$ ipython --no-banner

In [1]: import numpy as np

In [2]: import numpy.linalg as la

In [3]: np.set_printoptions(precision=2, suppress=True, linewidth=160)

In [4]: A = np.load("data.npy")

In [5]: print(A)
[[  9   5   6]
 [  6  -8  -4]
 [  6  -9  -9]
 [ -6  -3  -5]
 [  7   2   7]
 [  5   5  -8]
 [ -8  -7  -8]
 [  0  -1   0]
 [  3  -3  -8]
 [ 33 -27 -10]]

In [6]: P = A @ la.solve(A.T @ A, A.T)

In [7]: print(np.round(np.diag(P), 2) + 0)
[0.28 0.07 0.16 0.13 0.19 0.76 0.34 0.   0.19 0.88]

In [8]: np.round(P @ A[:, 2], 2) + 0
Out[8]: array([  6.,  -4.,  -9.,  -5.,   7.,  -8.,  -8.,   0.,  -8., -10.])

In [9]: np.round(la.eigvalsh(P), 2) + 0
Out[9]: array([0., 0., 0., 0., 0., 0., 0., 1., 1., 1.])

In [10]: np.round(np.trace(P), 2)
Out[10]: np.float64(3.0)

In [11]: la.matrix_rank(np.eye(10) - P)
Out[11]: np.int64(7)

In [12]: Xs = A - A.mean(axis=0)

In [13]: evecs = la.svd(Xs)[2][:1]

In [14]: M2 = Xs - Xs @ evecs.T @ evecs

In [15]: np.diag(evecs.T @ evecs)
Out[15]: array([0.59, 0.38, 0.03])

In [16]: np.cov(Xs @ evecs.T, rowvar=False)
Out[16]: array(179.03)

In [17]: round(la.norm(M2) / la.norm(Xs), 2)
Out[17]: np.float64(0.53)

In [18]: M2.std(axis=0)
Out[18]: array([4.19, 4.18, 5.41])

In [19]: d = la.norm(A[:, None] - A[None], axis=-1)

In [20]: d[:5, :5]
Out[20]: 
array([[ 0.  , 16.67, 20.74, 20.25,  3.74],
       [16.67,  0.  ,  5.1 , 13.04, 14.9 ],
       [20.74,  5.1 ,  0.  , 14.  , 19.44],
       [20.25, 13.04, 14.  ,  0.  , 18.38],
       [ 3.74, 14.9 , 19.44, 18.38,  0.  ]])

In [21]: la.matrix_rank(d ** 2)
Out[21]: np.int64(5)

In [22]: C2 = np.cov(A, rowvar=False)

In [23]: np.argsort(-A.std(axis=0).round(6), kind="stable")
Out[23]: array([0, 1, 2])

In [24]: np.argwhere(np.triu(np.abs(np.corrcoef(A.T)) > 0.8, 1))
Out[24]: array([], shape=(0, 2), dtype=int64)

In [25]: round(float(np.corrcoef(A[:, 2], A[:, 0])[0, 1]), 2)
Out[25]: -0.1

In [26]: print(np.polyfit(A[:, 2], A[:, 0], 1))
[-0.17  4.82]

In [27]: A.std(axis=0)
Out[27]: array([10.59,  8.86,  5.89])

In [28]: la.eigvalsh(C2)[::-1]
Out[28]: array([179.03,  58.19,  13.2 ])

In [29]: print(C2)
[[124.72 -65.67  -6.72]
 [-65.67  87.16  33.62]
 [ -6.72  33.62  38.54]]

In [30]: print(np.corrcoef(A.T))
[[ 1.   -0.63 -0.1 ]
 [-0.63  1.    0.58]
 [-0.1   0.58  1.  ]]

In [31]: print(C2.shape)
(3, 3)

In [32]: feats = np.array([[2, 1, 2], [0, 2, 2], [3, 4, 1]])

In [33]: Q, Rm = la.qr(feats)

In [34]: np.allclose(Rm.T @ Rm, feats.T @ feats)
Out[34]: True

In [35]: round(abs(Rm[0, 0]), 2), np.round(la.norm(feats[:, 0]), 2)
Out[35]: (np.float64(3.61), np.float64(3.61))

In [36]: print(Q @ Rm)
[[2. 1. 2.]
 [0. 2. 2.]
 [3. 4. 1.]]

In [37]: np.abs(np.diag(Rm))
Out[37]: array([3.61, 2.43, 2.05])

In [38]: Q
Out[38]: 
array([[-0.55,  0.47, -0.68],
       [-0.  , -0.82, -0.57],
       [-0.83, -0.32,  0.46]])

In [39]: M2 = Q / la.norm(Q, axis=1, keepdims=True)

In [40]: C2 = M2 @ M2.T

In [41]: print(C2[1].round(2) + 0)
[0. 1. 0.]

In [42]: print(np.round(np.degrees(np.arccos(np.clip(C2[1, 0], -1, 1))), 2))
90.0

In [43]: M2 = la.inv(feats)

In [44]: (np.abs(M2) > 1e-9).astype(int)
Out[44]: 
array([[1, 1, 1],
       [1, 1, 1],
       [1, 1, 1]])

In [45]: round(float(la.slogdet(feats)[0]), 2)
Out[45]: -1.0

In [46]: np.round(la.inv(M2), 2) + 0
Out[46]: 
array([[2., 1., 2.],
       [0., 2., 2.],
       [3., 4., 1.]])

In [47]: np.round(feats @ M2, 2) + 0
Out[47]: 
array([[1., 0., 0.],
       [0., 1., 0.],
       [0., 0., 1.]])

In [48]: print(np.allclose(M2, feats.T))
False

In [49]: u, r1 = feats[2], feats[1]

In [50]: u @ u
Out[50]: np.int64(26)

In [51]: pr = (u @ r1) / (u @ u) * u

In [52]: round((r1 - pr) @ u, 2)
Out[52]: np.float64(-0.0)

In [53]: la.matrix_rank(np.outer(u, r1))
Out[53]: np.int64(1)

In [54]: r1 - pr
Out[54]: array([-1.15,  0.46,  1.62])

In [55]: print(round(float(la.norm(u + r1) ** 2 + la.norm(u - r1) ** 2), 2))
68.0
